>>> import numpy as np
>>> np.set_printoptions(suppress=True, linewidth=100)
>>> M = np.array([[-3, -2, 1, -3, 3, 0, 2],
...     [0, -2, 0, -3, 2, -2, 0],
...     [0, 0, 3, 3, 0, 1, -3],
...     [0, 0, 0, 0, 3, 2, 2],
...     [0, 0, 0, 0, 0, 2, -1],
...     [0, 0, 0, 0, 0, -2, 2],
...     [0, 0, 0, 0, 0, 0, 1]])
>>> np.linalg.lstsq(M[:-1].T, M[-1])[2]
np.int32(6)
>>> left, s, VT = np.linalg.svd(M)
>>> vecs = VT[:(s > 1e-8).sum()]
>>> rng = np.random.default_rng(35)
>>> x = M[1] + 5 * M[2] + rng.integers(2) * np.eye(7)[2]
>>> x
array([  0.,  -2.,  15.,  12.,   2.,   3., -15.])
>>> np.round(vecs.T @ vecs, 1) + 0
array([[ 1. , -0.1, -0.1,  0.1,  0. ,  0. ,  0. ],
       [-0.1,  0.5, -0.3,  0.3,  0. ,  0. ,  0. ],
       [-0.1, -0.3,  0.8,  0.2,  0. ,  0. ,  0. ],
       [ 0.1,  0.3,  0.2,  0.8,  0. ,  0. ,  0. ],
       [ 0. ,  0. ,  0. ,  0. ,  1. ,  0. ,  0. ],
       [ 0. ,  0. ,  0. ,  0. ,  0. ,  1. ,  0. ],
       [ 0. ,  0. ,  0. ,  0. ,  0. ,  0. ,  1. ]])
>>> np.linalg.matrix_rank(np.vstack([M, x]))
np.int64(6)
>>> np.allclose(vecs.T @ vecs @ x, x)
True
>>> def softmax(z):
...     e = np.exp(z - z.max(axis=-1, keepdims=True))
...     return e / e.sum(axis=-1, keepdims=True)
... 
>>> np.round(softmax(10 * M[0]), 1) + 0
array([0., 0., 0., 0., 1., 0., 0.])
>>> np.round(softmax(M[0] + -1), 1) + 0
array([0. , 0. , 0.1, 0. , 0.6, 0. , 0.2])
>>> scores = M @ M.T / np.sqrt(7)
>>> np.round(softmax(scores)[0] @ M, 1) + 0
array([-3., -2.,  1., -3.,  3.,  0.,  2.])
